$ ipython --no-banner

In [1]: import numpy as np

In [2]: from numpy import linalg as LA

In [3]: np.set_printoptions(precision=1, suppress=True, linewidth=140)

In [4]: E = np.load("dump.npy")

In [5]: E.round(1) + 0
Out[5]: 
array([[ 0.3,  0.6, -0.1, -0.3, -0.3,  0.5],
       [ 0.4,  0.4, -0.1,  0.4, -0.3, -0.7],
       [-0.2,  0.2,  0.1, -0.8,  0.1, -0.5],
       [ 0. , -0.3,  0.6, -0.1, -0.7,  0. ],
       [ 0.5,  0.1,  0.7,  0.1,  0.5,  0.1],
       [ 0.7, -0.6, -0.3, -0.3,  0. , -0.1]])

In [6]: # keeps lengths

In [7]: E.sum(axis=0)
Out[7]: array([ 1.7,  0.5,  0.9, -1.1, -0.7, -0.5])

In [8]: np.count_nonzero(E)
Out[8]: np.int64(35)

In [9]: E.mean(axis=0)
Out[9]: array([ 0.3,  0.1,  0.2, -0.2, -0.1, -0.1])

In [10]: r0 = np.array([-1, 1, 1, -2, -1, 0])

In [11]: B = E + np.outer(r0, np.eye(6)[4])

In [12]: LA.matrix_rank(B - E)
Out[12]: np.int64(1)

In [13]: LA.matrix_rank(LA.inv(B) - LA.inv(E), tol=1e-8)
Out[13]: np.int64(1)

In [14]: B.round(1) + 0
Out[14]: 
array([[ 0.3,  0.6, -0.1, -0.3, -1.3,  0.5],
       [ 0.4,  0.4, -0.1,  0.4,  0.7, -0.7],
       [-0.2,  0.2,  0.1, -0.8,  1.1, -0.5],
       [ 0. , -0.3,  0.6, -0.1, -2.7,  0. ],
       [ 0.5,  0.1,  0.7,  0.1, -0.5,  0.1],
       [ 0.7, -0.6, -0.3, -0.3,  0. , -0.1]])

In [15]: LA.svd(E, compute_uv=False)
Out[15]: array([1., 1., 1., 1., 1., 1.])

In [16]: np.round(LA.pinv(E), 1) + 0
Out[16]: 
array([[ 0.3,  0.4, -0.2,  0. ,  0.5,  0.7],
       [ 0.6,  0.4,  0.2, -0.3,  0.1, -0.6],
       [-0.1, -0.1,  0.1,  0.6,  0.7, -0.3],
       [-0.3,  0.4, -0.8, -0.1,  0.1, -0.3],
       [-0.3, -0.3,  0.1, -0.7,  0.5,  0. ],
       [ 0.5, -0.7, -0.5,  0. ,  0.1, -0.1]])

In [17]: w1 = np.array([[0, 1, -2],
    ...:     [-2, -1, -3],
    ...:     [-2, -2, -2],
    ...:     [-1, 1, 2],
    ...:     [2, 3, -1],
    ...:     [0, 0, 1]])

In [18]: beta = np.array([0, 1, 1])

In [19]: hid = np.maximum(E @ w1 + beta, 0)

In [20]: (hid > 0).astype(int)
Out[20]: 
array([[0, 0, 0],
       [0, 1, 0],
       [1, 0, 0],
       [0, 0, 1],
       [0, 1, 0],
       [1, 1, 1]])

In [21]: (hid > 0).mean(axis=0)
Out[21]: array([0.3, 0.5, 0.3])

In [22]: C = np.array([[1, 5, -9], [6, 4, -5], [-7, -3, 8]])

In [23]: hid @ C
Out[23]: 
array([[  0. ,   0. ,   0. ],
       [  3.5,   2.3,  -2.9],
       [  0.3,   1.3,  -2.3],
       [ -8.6,  -3.7,   9.9],
       [ 10.2,   6.8,  -8.5],
       [  8.3,  16.5, -21.1]])

In [24]: w1 @ C
Out[24]: 
array([[ 20,  10, -21],
       [ 13,  -5,  -1],
       [  0, -12,  12],
       [ -9,  -7,  20],
       [ 27,  25, -41],
       [ -7,  -3,   8]])

In [25]: B = LA.inv(E)

In [26]: (np.abs(B) > 1e-9).astype(int)
Out[26]: 
array([[1, 1, 1, 0, 1, 1],
       [1, 1, 1, 1, 1, 1],
       [1, 1, 1, 1, 1, 1],
       [1, 1, 1, 1, 1, 1],
       [1, 1, 1, 1, 1, 1],
       [1, 1, 1, 1, 1, 1]])

In [27]: np.round(LA.det(E) * B, 1) + 0
Out[27]: 
array([[-0.3, -0.4,  0.2,  0. , -0.5, -0.7],
       [-0.6, -0.4, -0.2,  0.3, -0.1,  0.6],
       [ 0.1,  0.1, -0.1, -0.6, -0.7,  0.3],
       [ 0.3, -0.4,  0.8,  0.1, -0.1,  0.3],
       [ 0.3,  0.3, -0.1,  0.7, -0.5,  0. ],
       [-0.5,  0.7,  0.5,  0. , -0.1,  0.1]])

In [28]: round(float(LA.slogdet(E)[0]), 1)
Out[28]: -1.0

In [29]: np.allclose(B, E.T)
Out[29]: True

In [30]: B.round(1) + 0
Out[30]: 
array([[ 0.3,  0.4, -0.2,  0. ,  0.5,  0.7],
       [ 0.6,  0.4,  0.2, -0.3,  0.1, -0.6],
       [-0.1, -0.1,  0.1,  0.6,  0.7, -0.3],
       [-0.3,  0.4, -0.8, -0.1,  0.1, -0.3],
       [-0.3, -0.3,  0.1, -0.7,  0.5,  0. ],
       [ 0.5, -0.7, -0.5,  0. ,  0.1, -0.1]])

In [31]: round(float(LA.det(E) * LA.det(B)), 1)
Out[31]: 1.0

In [32]: np.round(E @ B, 1) + 0
Out[32]: 
array([[1., 0., 0., 0., 0., 0.],
       [0., 1., 0., 0., 0., 0.],
       [0., 0., 1., 0., 0., 0.],
       [0., 0., 0., 1., 0., 0.],
       [0., 0., 0., 0., 1., 0.],
       [0., 0., 0., 0., 0., 1.]])

In [33]: np.round(LA.inv(B), 1) + 0
Out[33]: 
array([[ 0.3,  0.6, -0.1, -0.3, -0.3,  0.5],
       [ 0.4,  0.4, -0.1,  0.4, -0.3, -0.7],
       [-0.2,  0.2,  0.1, -0.8,  0.1, -0.5],
       [ 0. , -0.3,  0.6, -0.1, -0.7,  0. ],
       [ 0.5,  0.1,  0.7,  0.1,  0.5,  0.1],
       [ 0.7, -0.6, -0.3, -0.3,  0. , -0.1]])
